$ python -q
>>> import numpy as np
>>> from numpy import linalg as LA
>>> np.set_printoptions(suppress=True, linewidth=100)
>>> feats = np.load("sample15.npy")
>>> feats
array([[ 0,  2, -1,  8],
       [ 0,  0, -1, -4],
       [ 0,  0,  0,  5],
       [ 0,  0,  0,  0]])
>>> LA.matrix_power(feats, 4)
array([[0, 0, 0, 0],
       [0, 0, 0, 0],
       [0, 0, 0, 0],
       [0, 0, 0, 0]])
>>> round(float(np.abs(LA.eigvals(feats)).max()), 3)
0.0
>>> np.allclose(feats @ feats.T, feats.T @ feats)
False
>>> print(np.allclose(feats, feats.T))
False
>>> print(round(float(LA.det(feats)), 3))
0.0
>>> (feats - feats.T) / 2
array([[ 0. ,  1. , -0.5,  4. ],
       [-1. ,  0. , -0.5, -2. ],
       [ 0.5,  0.5,  0. ,  2.5],
       [-4. ,  2. , -2.5,  0. ]])
>>> np.round(np.sort(np.abs(LA.eigvals(feats))), 3)
array([0., 0., 0., 0.])
>>> print(round(np.trace(LA.pinv(feats) @ feats), 3))
3.0
>>> np.allclose(feats[:-1].T @ LA.lstsq(feats[:-1].T, feats[-1])[0], feats[-1])
True
>>> G = feats.T @ feats
>>> np.round(LA.eigvalsh(G)[::-1], 3)
array([107.646,   3.05 ,   0.305,   0.   ])
>>> np.round(LA.svd(feats, compute_uv=False) ** 2, 3)
array([107.646,   3.05 ,   0.305,   0.   ])
>>> G
array([[  0,   0,   0,   0],
       [  0,   4,  -2,  16],
       [  0,  -2,   2,  -4],
       [  0,  16,  -4, 105]])
>>> LA.matrix_rank(G)
np.int64(3)
